$ python -q
>>> import numpy as np
>>> np.set_printoptions(suppress=True, linewidth=100)
>>> arr = np.array([[0.47, 0.14, -1.31, 1.52, -0.58, 1.03, -0.47, -0.41],
...     [0.2, -0.5, -0.9, -0.1, 0.8, -1.2, 0.9, 1.5],
...     [1.9, 1.2, 0.1, -0.8, 0.0, 2.7, 0.8, 0.5],
...     [0.4, 0.3, -0.1, 0.6, 1.1, -0.3, 0.5, -0.9],
...     [0.4, 0.1, -1.3, 1.5, -0.6, 1.1, -0.5, -0.4]])
>>> M2 = arr / np.sqrt((arr ** 2).mean(axis=1, keepdims=True))
>>> np.round(np.linalg.norm(M2, axis=1), 2)
array([2.83, 2.83, 2.83, 2.83, 2.83])
>>> np.linalg.matrix_rank(M2) == np.linalg.matrix_rank(arr)
np.True_
>>> np.linalg.matrix_rank(arr - arr.mean(axis=1, keepdims=True))
np.int64(5)
>>> M2 = np.array([[-1, 2, -9],
...     [-4, -8, -9],
...     [-7, -7, 0],
...     [-3, -6, 0],
...     [-9, 3, -3],
...     [-2, -6, 9],
...     [9, -1, 5],
...     [-6, -2, -6]])
>>> np.round(np.einsum("ij,ij->i", arr, arr), 2)
array([ 6.05,  6.25, 13.88,  2.98,  6.09])
>>> np.vstack([arr, M2.T]).shape
(8, 8)
>>> np.round(arr @ M2, 2)
array([[  4.97,  -6.76,   5.63],
       [  2.7 ,  17.  , -15.  ],
       [ -6.2 , -19.7 ,  -2.6 ],
       [ -2.1 ,   1.9 ,  -4.4 ],
       [  4.9 ,  -7.  ,   7.1 ]])
>>> np.round(np.einsum("ik,kj->ij", arr, M2), 2)
array([[  4.97,  -6.76,   5.63],
       [  2.7 ,  17.  , -15.  ],
       [ -6.2 , -19.7 ,  -2.6 ],
       [ -2.1 ,   1.9 ,  -4.4 ],
       [  4.9 ,  -7.  ,   7.1 ]])
>>> T = np.stack([arr, 3 * arr, arr[::-1]])
>>> np.linalg.matrix_rank(T.reshape(3, -1))
np.int64(2)
>>> np.round(np.einsum("bij,cij->bc", T, T), 2)
array([[ 35.25, 105.76,  26.61],
       [105.76, 317.28,  79.83],
       [ 26.61,  79.83,  35.25]])
>>> (T @ arr.T).shape
(3, 5, 5)
>>> T.shape
(3, 5, 8)
>>> Uu, sig, VT = np.linalg.svd(arr)
>>> sig.round(2)
array([4.09, 3.21, 2.3 , 1.69, 0.06])
>>> M2 = Uu[:, :4] @ np.diag(sig[:4]) @ VT[:4]
>>> round(float(np.abs(arr - M2).max()), 2)
0.02
>>> np.linalg.matrix_rank(arr, rtol=0.05)
np.int64(4)
>>> np.round(np.linalg.norm(arr - M2, 2), 2), np.round(sig[4], 2)
(np.float64(0.06), np.float64(0.06))
>>> round(float(np.linalg.norm(arr - M2) / np.linalg.norm(arr)), 2)
0.01
>>> M2.round(2) + 0
array([[ 0.45,  0.12, -1.31,  1.52, -0.56,  1.05, -0.47, -0.41],
       [ 0.2 , -0.5 , -0.9 , -0.1 ,  0.8 , -1.2 ,  0.9 ,  1.5 ],
       [ 1.9 ,  1.2 ,  0.1 , -0.8 ,  0.  ,  2.7 ,  0.8 ,  0.5 ],
       [ 0.4 ,  0.3 , -0.1 ,  0.6 ,  1.1 , -0.3 ,  0.5 , -0.9 ],
       [ 0.42,  0.12, -1.3 ,  1.5 , -0.62,  1.08, -0.5 , -0.4 ]])
>>> np.argsort(-np.linalg.norm(arr, axis=0).round(6), kind="stable")[:3]
array([5, 3, 2])
>>> np.linalg.matrix_rank(arr, rtol=0.1)
np.int64(4)
>>> np.round(np.linalg.norm(arr, 2) / np.linalg.norm(arr), 2)
np.float64(0.69)
>>> J = np.load("sample5.npy")
>>> J
array([[ -1.5,   2. ,   1. ,   0.3,   0.3,   0.2,   0.5,  -1.2,  -0.5,   1.6,   1.5],
       [  1.7, -40. ,   1.1,   0.2,  -1.1,  -1.1,  -0.7,   2.1,   1.1,  -0.9,   0.8],
       [  0. ,  -4. ,   0.3,   1.2,  -1.9,   0.2,  -0.7,   0.8,  -0.1,   0.9,   1. ],
       [  0.5,  40. ,   0.7,   0.8,  -0.1,  -0.9,  -0.5,  -0.2,   0.3,  -0.2,   1.1],
       [  2.5, -46. ,   0.5,   1.4,   0.3,  -1.4,  -0.5,  -0.5,  -0.6,   0.7,   0.4],
       [  1.1, -10. ,  -0.4,   0.7,  -0.1,  -0.7,  -0.6,  -0.5,   0.2,  -2.1,  -0.1],
       [  0. ,  30. ,  -0.9,  -1.6,  -0.9,   0.9,   0.6,  -0.7,  -1.2,   1.5,   0.6]])
>>> r0 = np.array([6, 3])
>>> np.round(np.polyval(r0, J[0]), 2)
array([-6. , 15. ,  9. ,  4.8,  4.8,  4.2,  6. , -4.2,  0. , 12.6, 12. ])
>>> np.round(np.convolve(J[0], r0), 2)
array([-9. ,  7.5, 12. ,  4.8,  2.7,  2.1,  3.6, -5.7, -6.6,  8.1, 13.8,  4.5])
>>> np.cross(J[0, :3], J[4, :3])
array([47.  ,  3.25, 64.  ])
